$ python -q
>>> import numpy as np
>>> from numpy import linalg as LA
>>> np.set_printoptions(precision=3, suppress=True, linewidth=160)
>>> data = np.load("mat.npy")
>>> data
array([[16, 16, 16,  8,  0, 16],
       [-4, -4, -4, -2,  0, -4],
       [12, 12, 12,  6,  0, 12],
       [14, 14, 14,  7,  0, 14],
       [-4, -4, -4, -2,  0, -4]])
>>> rank = LA.matrix_rank(data)
>>> rank
np.int64(1)
>>> N = LA.svd(data)[2][rank:].T
>>> LA.matrix_rank(data.T @ data), LA.matrix_rank(data @ data.T)
(np.int64(1), np.int64(1))
>>> N.shape
(6, 5)
>>> [int(LA.matrix_rank(data[:, :j + 1])) for j in range(6)]
[1, 1, 1, 1, 1, 1]
>>> [int(LA.matrix_rank(np.delete(data, i, axis=0))) for i in range(5)]
[1, 1, 1, 1, 1]
>>> [int(LA.matrix_rank(data[:i])) for i in range(1, len(data) + 1)]
[1, 1, 1, 1, 1]
>>> left, sig, vt = LA.svd(data, full_matrices=False)
>>> (sig > 1e-8).sum()
np.int64(1)
>>> np.allclose(left * sig @ vt, data)
True
>>> np.cumsum(sig ** 2) / np.sum(sig ** 2)
array([1., 1., 1., 1., 1.])
>>> K = np.array([[0.42, -0.04, 0.47, 0.18, 0.01, 0.06, 0.14],
...     [-1.02, -0.02, 0.49, -0.75, 0.29, 0.24, -0.74],
...     [-0.68, -0.16, -0.7, -0.39, 1.0, 0.82, -0.64],
...     [-0.04, 0.06, -0.32, 0.05, -0.22, -0.22, 0.12],
...     [0.48, 0.05, 2.21, -0.03, -0.65, -0.42, 0.14]])
>>> rank = LA.matrix_rank(K)
>>> rank
np.int64(3)
>>> N = LA.svd(K)[2][rank:].T
>>> LA.matrix_rank(K.T @ K), LA.matrix_rank(K @ K.T)
(np.int64(3), np.int64(3))
>>> [int(LA.matrix_rank(K[:i])) for i in range(1, len(K) + 1)]
[1, 2, 3, 3, 3]
>>> N.shape
(7, 4)
>>> rng = np.random.default_rng(89419)
>>> Y = K + rng.integers(-2, 3, (5, 3)) @ rng.integers(-2, 3, (3, 7))
>>> Y
array([[ 0.42,  0.96,  5.47, -1.82,  2.01,  1.06, -1.86],
       [-2.02, -4.02,  0.49,  2.25, -0.71, -1.76,  3.26],
       [-2.68,  0.84, -0.7 , -2.39,  2.  ,  0.82, -0.64],
       [ 0.96, -1.94, -3.32,  3.05, -2.22, -1.22,  2.12],
       [-2.52,  2.05,  0.21, -3.03,  0.35, -0.42,  0.14]])
>>> LA.matrix_rank(Y - K, tol=1e-8)
np.int64(3)
>>> np.round(LA.svd(Y - K, compute_uv=False), 3) + 0
array([10.086,  5.909,  4.286,  0.   ,  0.   ])
>>> [round(float(x), 3) for x in LA.svd(Y, compute_uv=False)[:3]]
[9.967, 5.421, 5.033]
>>> LA.cond(Y) > 100
np.False_
>>> round(float(LA.norm(Y, 2) / LA.norm(Y)), 3)
0.793
>>> np.argsort(-LA.norm(Y, axis=0).round(6), kind="stable")[:3]
array([2, 3, 1])
>>> u = np.array([3, 3, 1])
>>> np.polyval(u, K[3])
array([0.885, 1.191, 0.347, 1.157, 0.485, 0.485, 1.403])
>>> M = np.load("block11.npy")
>>> M
array([[0.154, 0.154, 0.192, 0.038, 0.115, 0.154, 0.154, 0.038, 0.   ],
       [0.048, 0.143, 0.238, 0.048, 0.095, 0.095, 0.048, 0.238, 0.048],
       [0.143, 0.095, 0.143, 0.143, 0.048, 0.143, 0.19 , 0.048, 0.048],
       [0.107, 0.036, 0.179, 0.143, 0.071, 0.179, 0.107, 0.107, 0.071],
       [0.2  , 0.12 , 0.16 , 0.08 , 0.04 , 0.08 , 0.08 , 0.2  , 0.04 ],
       [0.   , 0.074, 0.185, 0.148, 0.037, 0.222, 0.148, 0.074, 0.111],
       [0.037, 0.148, 0.148, 0.148, 0.148, 0.185, 0.037, 0.037, 0.111],
       [0.154, 0.077, 0.154, 0.115, 0.077, 0.115, 0.   , 0.154, 0.154],
       [0.062, 0.125, 0.156, 0.062, 0.094, 0.062, 0.156, 0.156, 0.125]])
>>> # row-stochastic, so 1 is an eigenvalue
>>> Y = M / np.sqrt((M ** 2).mean(axis=1, keepdims=True))
>>> LA.norm(Y, axis=1)
array([3., 3., 3., 3., 3., 3., 3., 3., 3.])
>>> LA.matrix_rank(M - M.mean(axis=1, keepdims=True))
np.int64(8)
>>> LA.matrix_rank(Y) == LA.matrix_rank(M)
np.True_
>>> F = np.loadtxt("dump.csv", delimiter=",")
>>> F
array([[ 2.348, -1.1  ,  0.1  ,  0.4  , -0.2  ],
       [-3.324,  2.   , -0.9  ,  0.6  , -0.2  ],
       [-0.763,  0.4  ,  1.1  , -0.6  , -1.1  ],
       [-2.095,  1.   , -1.3  , -0.4  ,  0.   ],
       [ 1.09 , -0.6  ,  0.4  , -0.7  , -3.   ],
       [-0.217,  0.1  ,  1.5  ,  0.5  , -1.6  ],
       [ 1.04 , -0.7  ,  0.3  ,  0.7  , -0.9  ],
       [ 1.869, -0.7  , -0.7  ,  0.7  ,  1.   ],
       [ 3.613, -1.7  , -0.2  ,  0.9  , -1.6  ],
       [-0.183,  0.   , -0.1  ,  2.1  , -0.1  ],
       [-0.524,  0.1  , -0.1  ,  0.2  ,  0.3  ],
       [-1.029,  0.4  ,  0.9  , -0.5  , -1.2  ],
       [ 2.196, -1.1  ,  1.2  , -0.1  , -0.1  ],
       [-0.155,  0.3  ,  0.1  ,  0.2  ,  0.4  ],
       [ 1.525, -0.8  ,  0.1  ,  1.2  , -1.9  ],
       [-1.221,  0.7  , -1.   , -1.4  ,  0.3  ],
       [ 1.443, -0.9  ,  3.4  , -0.3  , -1.9  ],
       [ 1.591, -0.7  ,  0.7  ,  0.   ,  0.8  ],
       [ 0.498, -0.3  , -0.2  , -1.1  ,  0.   ],
       [ 1.322, -0.8  , -0.6  , -2.2  ,  0.2  ],
       [-0.97 ,  0.4  ,  0.1  ,  0.4  ,  0.8  ]])
>>> lab = F[:, 2] > np.median(F[:, 2])
>>> u = F[lab].mean(axis=0) - F[~lab].mean(axis=0)
>>> ((F - F.mean(axis=0)) @ u > 0).astype(int)
array([1, 0, 1, 0, 1, 1, 1, 0, 1, 0, 0, 1, 1, 0, 1, 0, 1, 1, 0, 0, 0])
>>> np.argsort(-np.abs(u).round(6), kind="stable")
array([2, 4, 0, 1, 3])
>>> np.round((((F - F.mean(axis=0)) @ u > 0) == lab).mean(), 3)
np.float64(0.857)
>>> G = F.T @ F
>>> LA.matrix_rank(G)
np.int64(5)
>>> LA.eigvalsh(G)[::-1]
array([81.43 , 30.232, 17.795, 11.738,  0.261])
>>> (F @ F.T).shape
(21, 21)
>>> np.diag(G)
array([57.977, 15.4  , 22.5  , 18.02 , 27.56 ])
>>> hat = F @ LA.solve(F.T @ F, F.T)
>>> np.round(hat @ F[:, 1], 3) + 0
array([-1.1,  2. ,  0.4,  1. , -0.6,  0.1, -0.7, -0.7, -1.7,  0. ,  0.1,  0.4, -1.1,  0.3, -0.8,  0.7, -0.9, -0.7, -0.3, -0.8,  0.4])
>>> np.round(np.trace(hat), 3)
np.float64(5.0)
>>> np.round(LA.eigvalsh(hat), 3) + 0
array([0., 0., 0., 0., 0., 0., 0., 0., 0., 0., 0., 0., 0., 0., 0., 0., 1., 1., 1., 1., 1.])
>>> Ac = F - F.mean(axis=0)
>>> left, sig, vt = LA.svd(Ac, full_matrices=False)
>>> np.round((sig ** 2).sum() ** 2 / (sig ** 4).sum(), 3)
np.float64(2.566)
>>> vt[0] * np.sign(vt[0, np.abs(vt[0]).argmax()])
array([ 0.838, -0.434,  0.247,  0.067, -0.21 ])
>>> sig ** 2 / (sig ** 2).sum()
array([0.565, 0.212, 0.135, 0.086, 0.002])
>>> Q, _ = LA.qr(np.array([[0.4, 1.0, 1.0, -0.2, 0.0, 1.4, -1.0, 0.2, 0.0],
...     [-1.3, 0.3, 0.6, 1.0, -0.1, 1.7, -1.1, -0.5, -0.2],
...     [1.2, -0.3, -0.2, -0.1, 1.3, -0.7, 1.1, -1.6, -1.0],
...     [1.0, -0.3, -1.4, 0.4, 0.6, -0.4, 0.8, 1.5, -2.0],
...     [0.1, 0.5, 0.8, -0.4, 0.5, 1.0, 0.0, 0.8, 0.9],
...     [-0.2, -0.4, -0.6, -0.7, -0.8, 0.0, 0.1, 1.2, 0.5],
...     [0.1, 0.5, 0.2, 0.6, 0.8, 1.5, -0.9, -0.6, 1.5],
...     [1.2, -0.2, 1.6, -0.9, 0.4, -0.5, 0.2, 1.9, 1.2],
...     [-0.8, -0.4, 0.9, 2.2, -0.1, -1.6, -0.4, 0.2, 1.8]]))
>>> feats = Q[:, :5]
>>> feats
array([[-0.158, -0.706, -0.087, -0.117,  0.525],
       [ 0.513, -0.152, -0.12 , -0.111, -0.331],
       [-0.473,  0.157, -0.037, -0.23 , -0.503],
       [-0.394,  0.165,  0.442, -0.45 ,  0.187],
       [-0.039, -0.349, -0.16 ,  0.11 , -0.378],
       [ 0.079,  0.284,  0.115,  0.382,  0.205],
       [-0.039, -0.349,  0.077, -0.347, -0.281],
       [-0.473,  0.088, -0.719,  0.183,  0.063],
       [ 0.315,  0.309, -0.469, -0.637,  0.24 ]])
>>> vec = np.array([3, 4, 1, 4, 3])
>>> target = feats @ vec
>>> c, lr = np.zeros(5), 1 / LA.norm(feats, 2) ** 2
>>> for i in range(4):
...     c -= lr * feats.T @ (feats @ c - target)
...     if i % 1 == 0: print(i, round(LA.norm(feats @ c - target), 3))
... 
0 0.0
1 0.0
2 0.0
3 0.0
>>> round(float(LA.cond(feats)), 3)
1.0
>>> c
array([3., 4., 1., 4., 3.])
>>> Y = np.array([[3, -5, -4], [1, 2, -5], [-5, 2, -4], [-5, 1, -3], [-4, 4, 5]])
>>> LA.matrix_rank(feats @ Y)
np.int64(3)
>>> np.vstack([feats, Y.T]).shape
(12, 5)
>>> J = np.loadtxt("arr.csv", delimiter=",")
>>> J
array([[1.  , 0.7 , 0.49],
       [0.7 , 1.  , 0.7 ],
       [0.49, 0.7 , 1.  ]])
>>> Q, evecs = LA.qr(J[:, :1])[0], LA.qr(J[:, 1:])[0]
>>> sig = LA.svd(Q.T @ evecs, compute_uv=False)
>>> (sig > 0.9).sum()
np.int64(1)
>>> np.degrees(np.arccos(sig.clip(0, 1)))
array([18.521])
>>> ev, evecs = LA.eig(J)
>>> np.sort(LA.eigvals(J @ J))
array([0.051, 0.26 , 5.129])
>>> def softmax(z):
...     e = np.exp(z - z.max(axis=-1, keepdims=True))
...     return e / e.sum(axis=-1, keepdims=True)
... 
>>> softmax(J[1] + -1)
array([0.299, 0.403, 0.299])
>>> softmax(J[1])
array([0.299, 0.403, 0.299])
>>> softmax(10 * J[1])
array([0.045, 0.909, 0.045])
>>> scores = J @ J.T / np.sqrt(3)
>>> softmax(scores).round(6).argmax(axis=1)
array([1, 1, 1])
>>> E = np.loadtxt("test13.csv", delimiter=",")
>>> E
array([[ 5.023,  0.96 ,  4.061,  1.109,  2.985,  4.997,  2.06 ,  1.026],
       [ 4.958,  1.076,  4.037,  0.935,  3.007,  4.923,  2.008,  0.967],
       [ 5.015,  0.982,  3.949,  0.989,  2.978,  4.987,  1.944,  0.946],
       [ 4.978,  0.978,  3.999,  1.052,  3.029,  4.952,  2.02 ,  1.114],
       [ 5.084,  1.117,  4.078,  0.952,  3.011,  4.919,  1.965,  0.956],
       [ 5.021,  1.07 ,  4.019,  0.964,  2.966,  5.057,  1.996,  1.006],
       [ 4.965,  0.994,  3.94 ,  1.   ,  3.042,  5.066,  1.993,  0.976],
       [ 4.972,  1.043,  3.972,  0.926,  3.001,  4.976,  1.896,  0.962],
       [ 4.925,  0.994,  4.044,  1.025,  3.086,  5.126,  1.896,  1.066],
       [ 4.995,  0.923,  3.991,  1.017,  3.049,  4.937,  2.071,  0.975],
       [ 5.048,  1.029,  4.044,  1.029,  2.947,  5.047,  2.056,  0.987],
       [ 5.011,  0.965,  3.989,  0.986,  2.974,  4.967,  1.971,  1.078],
       [ 5.042,  1.036,  4.025,  1.014,  3.119,  5.02 ,  2.065,  1.056],
       [ 5.019,  0.951,  4.004,  1.03 ,  3.033,  5.022,  1.97 ,  0.921],
       [ 5.131,  0.996,  4.009,  0.965,  3.021,  4.979,  1.98 ,  1.063],
       [ 5.029,  0.945,  3.998,  0.921,  3.05 ,  5.014,  2.062,  0.989],
       [ 5.053,  0.978,  4.033,  1.001,  2.975,  5.055,  2.084,  0.928],
       [ 4.035,  0.009,  5.034,  0.987,  3.046,  3.062, -0.051,  1.058],
       [ 4.025, -0.036,  5.086,  0.916,  2.948,  3.082, -0.033,  0.957],
       [ 3.938, -0.039,  5.013,  1.063,  2.993,  3.008,  0.069,  0.957],
       [ 3.973, -0.111,  5.009,  1.044,  3.003,  3.054,  0.048,  1.018],
       [ 3.976,  0.066,  5.023,  0.985,  3.037,  2.854, -0.021,  1.057],
       [ 4.043,  0.097,  5.005,  1.015,  2.998,  3.012, -0.002,  0.974],
       [ 3.954, -0.048,  4.954,  1.006,  3.035,  2.983, -0.028,  0.959],
       [ 3.975,  0.009,  5.026,  1.066,  2.934,  2.966, -0.028,  0.994],
       [ 4.042,  0.074,  4.979,  0.965,  3.006,  3.063,  0.091,  1.017],
       [ 4.096, -0.029,  5.011,  1.056,  2.921,  3.054,  0.018,  0.987],
       [ 3.976, -0.083,  4.91 ,  1.026,  2.92 ,  2.977,  0.049,  1.02 ],
       [ 4.015,  0.031,  5.039,  0.994,  2.943,  2.983, -0.026,  1.096],
       [ 4.02 ,  0.118,  4.947,  1.04 ,  2.994,  2.929, -0.001,  1.048],
       [ 3.967,  0.167,  4.968,  1.   ,  2.989,  2.961,  0.012,  1.017],
       [ 3.995,  0.065,  4.991,  0.907,  3.037,  2.961,  0.022,  0.981],
       [ 3.983, -0.048,  4.972,  1.053,  3.055,  2.967,  0.104,  0.996],
       [ 3.911,  0.021,  5.073,  0.987,  3.038,  2.959,  0.045,  0.984]])
>>> W1 = np.array([[4, -2], [5, 0], [5, -6], [-2, 6], [3, -8], [5, -9], [3, 4], [-8, 3]])
>>> c = np.array([-1, 2])
>>> act = np.maximum(E @ W1 + c, 0)
>>> LA.matrix_rank(act)
np.int64(1)
>>> cent = np.array([[1, 0, 0], [1, 2, 1]])
>>> W1 @ cent
array([[  2,  -4,  -2],
       [  5,   0,   0],
       [ -1, -12,  -6],
       [  4,  12,   6],
       [ -5, -16,  -8],
       [ -4, -18,  -9],
       [  7,   8,   4],
       [ -5,   6,   3]])
